$ ipython --no-banner

In [1]: import numpy as np

In [2]: np.set_printoptions(precision=2, suppress=True, linewidth=100)

In [3]: W0 = np.array([[4.0, 4.0, 1.0, 0.0],
   ...:     [5.0, 5.0, 4.0, 0.0],
   ...:     [5.0, 2.0, 0.0, 0.0],
   ...:     [0.0, 0.0, 0.0, 1.0]])

In [4]: round(float(np.linalg.norm(W0, "nuc")), 2)
Out[4]: 15.81

In [5]: round(float(np.linalg.norm(W0, 2)), 2)
Out[5]: 10.9

In [6]: np.linalg.norm(W0, axis=1)
Out[6]: array([5.74, 8.12, 5.39, 1.  ])

In [7]: round(float(np.linalg.norm(W0[3] - W0[2])), 2)
Out[7]: 5.48

In [8]: W0[3] @ W0[2]
Out[8]: np.float64(0.0)

In [9]: round(np.abs(np.linalg.eigvals(W0)).max(), 2)
Out[9]: np.float64(10.53)

In [10]: mat = np.load("dump.npy")

In [11]: mat
Out[11]: 
array([[-2, -1,  0,  1,  2,  3,  4,  5],
       [ 6,  7,  8,  9, 10, 11, 12, 13],
       [14, 15, 16, 17, 18, 19, 20, 21],
       [22, 23, 24, 25, 26, 27, 28, 29],
       [30, 31, 32, 33, 34, 35, 36, 37],
       [38, 39, 40, 41, 42, 43, 44, 45],
       [46, 47, 48, 49, 50, 51, 52, 53],
       [54, 55, 56, 57, 58, 59, 60, 61],
       [62, 63, 64, 65, 66, 67, 68, 69],
       [70, 71, 72, 73, 74, 75, 76, 77],
       [78, 79, 80, 81, 82, 83, 84, 85],
       [86, 87, 88, 89, 90, 91, 92, 93]])

In [12]: rank = np.linalg.matrix_rank(mat)

In [13]: rank
Out[13]: np.int64(2)

In [14]: null = np.linalg.svd(mat)[2][rank:].T

In [15]: null.shape
Out[15]: (8, 6)

In [16]: [int(np.linalg.matrix_rank(mat[:, :j + 1])) for j in range(8)]
Out[16]: [1, 2, 2, 2, 2, 2, 2, 2]

In [17]: np.allclose(mat @ null, 0)
Out[17]: True

In [18]: Uu, sig, VT = np.linalg.svd(mat)

In [19]: V = VT[:(sig > 1e-8).sum()]

In [20]: rng = np.random.default_rng(389)

In [21]: vec = mat[1] + -2 * mat[6] + rng.integers(2) * np.eye(8)[7]

In [22]: vec
Out[22]: array([-86., -87., -88., -89., -90., -91., -92., -93.])

In [23]: np.allclose(V.T @ V @ vec, vec)
Out[23]: True

In [24]: round(np.linalg.norm(vec - V.T @ V @ vec), 2)
Out[24]: np.float64(0.0)

In [25]: r0, g = mat[8], mat[10]

In [26]: r0 @ g
Out[26]: np.int64(42748)

In [27]: p = (r0 @ g) / (r0 @ r0) * r0

In [28]: np.outer(r0, g)
Out[28]: 
array([[4836, 4898, 4960, 5022, 5084, 5146, 5208, 5270],
       [4914, 4977, 5040, 5103, 5166, 5229, 5292, 5355],
       [4992, 5056, 5120, 5184, 5248, 5312, 5376, 5440],
       [5070, 5135, 5200, 5265, 5330, 5395, 5460, 5525],
       [5148, 5214, 5280, 5346, 5412, 5478, 5544, 5610],
       [5226, 5293, 5360, 5427, 5494, 5561, 5628, 5695],
       [5304, 5372, 5440, 5508, 5576, 5644, 5712, 5780],
       [5382, 5451, 5520, 5589, 5658, 5727, 5796, 5865]])

In [29]: round(float((g - p) @ r0), 2)
Out[29]: -0.0

In [30]: g - p
Out[30]: array([ 0.87,  0.63,  0.39,  0.14, -0.1 , -0.35, -0.59, -0.83])

In [31]: np.linalg.matrix_rank(np.outer(r0, g))
Out[31]: np.int64(1)

In [32]: p
Out[32]: array([77.13, 78.37, 79.61, 80.86, 82.1 , 83.35, 84.59, 85.83])

In [33]: Uu, sig, VT = np.linalg.svd(mat)

In [34]: np.argmax(sig[:-1] / (sig[1:] + 1e-6)) + 1
Out[34]: np.int64(2)

In [35]: sig.round(2) + 0
Out[35]: array([521.85,  11.64,   0.  ,   0.  ,   0.  ,   0.  ,   0.  ,   0.  ])

In [36]: out = Uu[:, :2] @ np.diag(sig[:2]) @ VT[:2]

In [37]: round(np.linalg.norm(mat - out, 2), 2), np.round(sig[2], 2)
Out[37]: (np.float64(0.0), np.float64(0.0))

In [38]: out.round(2) + 0
Out[38]: 
array([[-2., -1.,  0.,  1.,  2.,  3.,  4.,  5.],
       [ 6.,  7.,  8.,  9., 10., 11., 12., 13.],
       [14., 15., 16., 17., 18., 19., 20., 21.],
       [22., 23., 24., 25., 26., 27., 28., 29.],
       [30., 31., 32., 33., 34., 35., 36., 37.],
       [38., 39., 40., 41., 42., 43., 44., 45.],
       [46., 47., 48., 49., 50., 51., 52., 53.],
       [54., 55., 56., 57., 58., 59., 60., 61.],
       [62., 63., 64., 65., 66., 67., 68., 69.],
       [70., 71., 72., 73., 74., 75., 76., 77.],
       [78., 79., 80., 81., 82., 83., 84., 85.],
       [86., 87., 88., 89., 90., 91., 92., 93.]])

In [39]: np.round(np.abs(mat - out).max(), 2)
Out[39]: np.float64(0.0)

In [40]: np.linalg.matrix_rank(out)
Out[40]: np.int64(2)

In [41]: np.round(np.linalg.norm(mat - out) / np.linalg.norm(mat), 2)
Out[41]: np.float64(0.0)
